$ python3 -q
>>> import numpy as np
>>> from numpy import linalg as LA
>>> np.set_printoptions(precision=1, suppress=True, linewidth=120, sign=" ")
>>> arr = np.load("layer2.npy")
>>> print(arr)
[[-0.1 -0.6  0.3  2.1 -0.5 -0.2  1.6  0.   4.4]
 [-0.1 -0.2  0.   0.9  0.8 -0.4  0.3 -0.3 -0.2]
 [ 0.1  0.   0.3 -0.7  0.1 -0.1 -0.7  0.  -1.6]
 [-0.2 -0.6  0.  -1.2  0.3 -0.1 -1.4  0.  -3.1]
 [ 0.1 -0.7  0.  -1.   0.  -0.1 -1.   0.  -2.1]
 [ 0.2 -0.1  0.4  0.6 -0.3 -0.1  0.8 -0.3  1.7]
 [-0.1  0.1  0.4 -0.3 -0.3 -0.2 -0.4 -0.5 -0.9]
 [-0.6  0.1 -0.3  0.6  0.2 -0.5  0.3  0.3  0.7]
 [-0.3  0.2  0.1  0.2 -0.6 -0.1 -0.1  0.  -0.2]
 [-0.5  0.  -0.2 -0.3 -0.4 -0.5 -0.2 -0.1 -1.1]
 [ 0.1 -0.3 -0.2 -0.7  0.2 -0.5 -0.7  0.2 -1.3]
 [-0.1  0.2 -0.1  0.7  0.4  0.2  0.2 -0.2  1. ]
 [ 0.   0.4 -0.3  0.2  0.2  0.   0.2  0.2  0.1]
 [ 0.3  0.3  0.1  1.3  0.1 -0.1  0.9  0.1  1.8]
 [ 0.  -0.2  0.5 -2.5  0.1  0.  -2.3  0.1 -4.2]
 [-0.1  0.5  0.2  0.7 -0.1 -0.1  0.9  0.3  1. ]
 [-0.6 -0.7 -0.4  1.9  0.  -0.2  1.7  0.3  2.9]
 [-0.4  0.   0.4  1.3 -0.3 -0.4  1.6  0.1  3. ]
 [-0.2  0.3 -0.4  0.8  1.  -0.1  0.8  0.4  2. ]
 [-0.6  0.   0.1 -0.7 -0.2 -0.2 -0.4 -0.1  0. ]
 [ 0.4  0.3  0.1 -0.1  0.1 -0.1  0.   0.4 -0.4]
 [-0.2 -0.3 -0.3  0.3  0.1  0.3  0.5  0.3  0.2]
 [ 0.2 -0.6  0.1  0.2  0.2  0.2  0.6 -0.2  0.8]
 [-0.2  0.1 -0.4  0.   0.4  0.3  0.1  0.1  0. ]
 [-0.2  0.   0.   0.1  0.1 -0.4 -0.4  0.3 -0.3]
 [ 0.2 -0.5 -0.1 -0.2  0.4  0.1 -0.2 -0.1 -0.3]
 [ 0.2  0.   0.  -1.3 -0.2  0.  -1.3 -0.1 -2.8]
 [-0.3  0.3  0.1  0.1 -0.1 -0.6  0.  -0.4  0.4]
 [ 0.5  0.1  0.8  0.8 -0.1 -0.3  0.8 -0.5  2. ]]
>>> Xc = (arr - arr.mean(axis=0)) / arr.std(axis=0)
>>> print(Xc.std(axis=0))
[ 1.  1.  1.  1.  1.  1.  1.  1.  1.]
>>> print(np.argwhere(np.abs(Xc) > 2))
[[  0   3]
 [  0   8]
 [  1   4]
 [  6   7]
 [ 14   3]
 [ 14   6]
 [ 14   8]
 [ 18   4]
 [ 28   0]
 [ 28   2]
 [ 28   7]]
>>> coef = LA.lstsq(np.delete(Xc, 0, axis=1), Xc[:, 0])[0]
>>> print(round(1 - np.var(Xc[:, 0] - np.delete(Xc, 0, axis=1) @ coef), 1))
0.4
>>> print(LA.norm(arr, axis=0))
[  1.6   1.9   1.6   5.2   1.9   1.5   4.9   1.4  10. ]
>>> print(np.round(LA.norm(arr[11], 1), 1), round(LA.norm(arr[11], np.inf), 1))
3.1 1.0
>>> print(np.round(LA.norm(arr, 2), 1))
12.2
>>> print(LA.norm(arr, axis=1))
[ 5.2  1.4  1.9  3.7  2.6  2.1  1.3  1.3  0.8  1.4  1.8  1.4  0.6  2.4  5.4  1.6  4.   3.7  2.6  1.1  0.8  0.9  1.3
  0.7  0.7  0.8  3.4  0.9  2.6]
>>> idx = arr[:, 7] > np.median(arr[:, 7])
>>> r0 = arr[idx].mean(axis=0) - arr[~idx].mean(axis=0)
>>> print(r0.round(1) + 0)
[-0.1  0.2 -0.2  0.3  0.2  0.   0.4  0.4  0.5]
>>> print(idx.astype(int))
[ 0  0  0  0  0  0  0  1  0  0  1  0  1  1  1  1  1  1  1  0  1  1  0  1  1  0  0  0  0]
>>> hat = arr @ LA.solve(arr.T @ arr, arr.T)
>>> print(np.round(LA.eigvalsh(hat), 1) + 0)
[ 0.  0.  0.  0.  0.  0.  0.  0.  0.  0.  0.  0.  0.  0.  0.  0.  0.  0.  0.  0.  1.  1.  1.  1.  1.  1.  1.  1.  1.]
>>> print(np.diag(hat))
[ 0.6  0.6  0.1  0.3  0.2  0.1  0.2  0.2  0.3  0.4  0.4  0.3  0.1  0.2  0.6  0.3  0.4  0.4  0.5  0.4  0.3  0.2  0.3
  0.1  0.3  0.2  0.1  0.3  0.4]
>>> rng = np.random.default_rng(3045)
>>> mat = np.eye(7, dtype=int)[rng.permutation(7)]
>>> print(mat)
[[ 0  0  0  1  0  0  0]
 [ 0  0  0  0  1  0  0]
 [ 0  0  0  0  0  1  0]
 [ 0  0  1  0  0  0  0]
 [ 0  1  0  0  0  0  0]
 [ 0  0  0  0  0  0  1]
 [ 1  0  0  0  0  0  0]]
>>> # keeps lengths
>>> out = mat / np.sqrt((mat ** 2).mean(axis=1, keepdims=True))
>>> print(LA.matrix_rank(mat - mat.mean(axis=1, keepdims=True)))
6
>>> print(LA.norm(out, axis=1))
[ 2.6  2.6  2.6  2.6  2.6  2.6  2.6]
>>> print(LA.matrix_rank(out) == LA.matrix_rank(mat))
True
>>> out = mat ** -1
Traceback (most recent call last):
  File "<python-input-29>", line 1, in <module>
    out = mat ** -1
          ~~~~^^~~~
ValueError: Integers to negative integer powers are not allowed.
>>> out = LA.inv(mat)
>>> print(LA.inv(out))
[[ 0.  0.  0.  1.  0.  0.  0.]
 [ 0.  0.  0.  0.  1.  0.  0.]
 [ 0.  0.  0.  0.  0.  1.  0.]
 [ 0.  0.  1.  0.  0.  0.  0.]
 [ 0.  1.  0.  0.  0.  0.  0.]
 [ 0.  0.  0.  0.  0.  0.  1.]
 [ 1.  0.  0.  0.  0.  0.  0.]]
>>> print(mat @ out)
[[ 1.  0.  0.  0.  0.  0.  0.]
 [ 0.  1.  0.  0.  0.  0.  0.]
 [ 0.  0.  1.  0.  0.  0.  0.]
 [ 0.  0.  0.  1.  0.  0.  0.]
 [ 0.  0.  0.  0.  1.  0.  0.]
 [ 0.  0.  0.  0.  0.  1.  0.]
 [ 0.  0.  0.  0.  0.  0.  1.]]
>>> print(round(LA.det(mat) * LA.det(out), 1))
1.0
>>> print((np.abs(out) > 1e-9).astype(int))
[[ 0  0  0  0  0  0  1]
 [ 0  0  0  0  1  0  0]
 [ 0  0  0  1  0  0  0]
 [ 1  0  0  0  0  0  0]
 [ 0  1  0  0  0  0  0]
 [ 0  0  1  0  0  0  0]
 [ 0  0  0  0  0  1  0]]
>>> print(np.allclose(out, mat.T))
True
>>> print(out)
[[ 0.  0.  0.  0.  0.  0.  1.]
 [ 0.  0.  0.  0.  1.  0.  0.]
 [ 0.  0.  0.  1.  0.  0.  0.]
 [ 1.  0.  0.  0.  0.  0.  0.]
 [ 0.  1.  0.  0.  0.  0.  0.]
 [ 0.  0.  1.  0.  0.  0.  0.]
 [ 0.  0.  0.  0.  0.  1.  0.]]
>>> print(np.round(LA.cond(mat), 1))
1.0
>>> E = np.load("case3.npy")
>>> print(E)
[[ 1 -2  4 -8]
 [ 1 -1  1 -1]
 [ 1  0  0  0]
 [ 1  1  1  1]
 [ 1  2  4  8]]
>>> Q, R = LA.qr(E)
>>> print(Q.round(1) + 0)
[[-0.4 -0.6  0.5 -0.3]
 [-0.4 -0.3 -0.3  0.6]
 [-0.4  0.  -0.5  0. ]
 [-0.4  0.3 -0.3 -0.6]
 [-0.4  0.6  0.5  0.3]]
>>> print(round(float(np.trace(Q @ Q.T)), 1))
4.0
>>> out = np.c_[E[:, :3] @ np.array([[-1, 2, -3], [0, -2, -2], [3, 0, 1]]), np.array([0, -1, -1, -3, -1])]
>>> print(out)
[[11  6  5  0]
 [ 2  4  0 -1]
 [-1  2 -3 -1]
 [ 2  0 -4 -3]
 [11 -2 -3 -1]]
>>> print(LA.norm(LA.qr(E)[0].T @ out, axis=0) ** 2 / ((out ** 2).sum(axis=0) + 1e-12))
[ 1.   1.   1.   0.9]
>>> print(LA.matrix_rank(np.c_[E, out]))
5
>>> print(np.round(LA.norm(out - E @ LA.lstsq(E, out)[0], axis=0), 1) + 0)
[ 0.   0.   0.   1.1]
>>> print(round(LA.norm(out, 1), 1), round(LA.norm(out, np.inf), 1))
27.0 22.0
>>> print(round(LA.norm(out) ** 2 / LA.norm(out, 2) ** 2, 1))
1.4
>>> Q = E.astype(float).copy()
>>> for j in range(4):
...     Q[:, j] -= Q[:, :j] @ (Q[:, :j].T @ Q[:, j])
...     Q[:, j] /= LA.norm(Q[:, j])
... 
>>> print(Q.round(1) + 0)
[[ 0.4 -0.6  0.5 -0.3]
 [ 0.4 -0.3 -0.3  0.6]
 [ 0.4  0.  -0.5  0. ]
 [ 0.4  0.3 -0.3 -0.6]
 [ 0.4  0.6  0.5  0.3]]
>>> print(np.round(Q.T @ Q, 1) + 0)
[[ 1.  0.  0.  0.]
 [ 0.  1.  0.  0.]
 [ 0.  0.  1.  0.]
 [ 0.  0.  0.  1.]]
>>> r0 = np.array([4, 4, 5])
>>> print(np.array([np.convolve(row, r0, "same") for row in E]))
[[ -4  13 -26 -12]
 [  0   5  -5   1]
 [  4   5   0   0]
 [  8  13  13   9]
 [ 12  29  58  52]]
>>> K = np.load("mat.npy")
>>> print(K)
[[ 1  0  0  0  0  0  0  0  0  0  0]
 [ 2  1  0  0  0  0  0  0  0  0  0]
 [ 9 -6  1  0  0  0  0  0  0  0  0]
 [-5  9  1  1  0  0  0  0  0  0  0]
 [-9 -9  3  0  1  0  0  0  0  0  0]
 [-5 -8  6 -4 -7  1  0  0  0  0  0]
 [ 6 -7 -8 -3  5  5  1  0  0  0  0]
 [-2  9  5 -1 -5 -5  9  1  0  0  0]
 [ 8  8  1  5  5 -9 -3  3  1  0  0]
 [ 0  9  1 -7  7  4 -2 -6 -1  1  0]
 [ 7 -5  7 -5  4  4 -6 -8  2 -5  1]]
>>> # triangular: eigenvalues sit on the diagonal
>>> print(round(float(LA.norm(K, 2) / LA.norm(K)), 1))
0.6
>>> print(np.argsort(-LA.norm(K, axis=0).round(6), kind="stable")[:3])
[ 1  0  4]
>>> print(LA.matrix_rank(K, rtol=0.1))
7
>>> print([round(float(x), 1) for x in LA.svd(K, compute_uv=False)[:3]])
[25.6, 22.6, 17.7]
>>> print(np.sort(LA.eigvals(K)))
[ 1.  1.  1.  1.  1.  1.  1.  1.  1.  1.  1.]
>>> print(np.prod(np.diag(K)), np.round(LA.det(K), 1))
1 1.0
>>> print(LA.matrix_rank(K - K[0, 0] * np.eye(11)))
9
>>> idx = rng.permutation(11)
>>> print(idx)
[ 10   7   4   3   1   6   8   9   0   2   5]
>>> out = K[idx][:, idx]
>>> print(round(LA.det(out), 1), round(float(LA.det(K[idx])), 1))
1.0 1.0
>>> print(np.diag(out))
[ 1  1  1  1  1  1  1  1  1  1  1]
>>> W = np.array([[1, 1, 0, 4],
...     [5, 3, 0, 5],
...     [4, 0, 3, 2],
...     [3, 1, 4, 5],
...     [1, 5, 1, 0],
...     [3, 2, 5, 2],
...     [5, 4, 4, 3],
...     [2, 2, 3, 5],
...     [2, 1, 1, 5],
...     [0, 2, 4, 4],
...     [2, 1, 0, 2]])
>>> coef = np.array([1, 4, 4, 7])
>>> act = np.maximum(K @ W + coef, 0)
>>> print((act > 0).mean(axis=0))
[ 0.5  0.6  0.7  0.5]
>>> print(act)
[[  2   5   4  11]
 [  8   9   4  20]
 [  0   0   7  15]
 [ 48  27  11  39]
 [  0   0  14   0]
 [  0   0   4   0]
 [  0  25   2   0]
 [ 88  31  24  71]
 [ 39  43   0  99]
 [ 24  48   0   0]
 [  0   0   0   0]]
>>> print((act > 0).astype(int))
[[ 1  1  1  1]
 [ 1  1  1  1]
 [ 0  0  1  1]
 [ 1  1  1  1]
 [ 0  0  1  0]
 [ 0  0  1  0]
 [ 0  1  1  0]
 [ 1  1  1  1]
 [ 1  1  0  1]
 [ 1  1  0  0]
 [ 0  0  0  0]]
>>> Z = np.array([[-1, 2, 3], [3, -1, -2], [-2, 2, 2], [-4, -1, -3]])
>>> print((act @ Z).round(6).argmax(axis=1))
[ 1  1  1  1  1  1  0  1  1  0  0]
>>> F = np.loadtxt("out10.csv", delimiter=",")
>>> print(F)
[[ 83.  18. -81.  81.  36. -81.   9. -63.  54.  63.]
 [ 18.   6. -18.  18.   8. -18.   2. -14.  12.  14.]
 [-81. -18.  83. -81. -36.  81.  -9.  63. -54. -63.]
 [ 81.  18. -81.  83.  36. -81.   9. -63.  54.  63.]
 [ 36.   8. -36.  36.  18. -36.   4. -28.  24.  28.]
 [-81. -18.  81. -81. -36.  83.  -9.  63. -54. -63.]
 [  9.   2.  -9.   9.   4.  -9.   3.  -7.   6.   7.]
 [-63. -14.  63. -63. -28.  63.  -7.  51. -42. -49.]
 [ 54.  12. -54.  54.  24. -54.   6. -42.  38.  42.]
 [ 63.  14. -63.  63.  28. -63.   7. -49.  42.  51.]]
>>> vec = np.array([3, 4, 5, 5, -5, 2, -1, -4, -5, 1])
>>> h = np.maximum(F @ vec, 0)
>>> print(np.tanh(F @ vec))
[ 1.   1.   0.8  1.  -1.  -1.  -0.8 -1.  -1.   1. ]
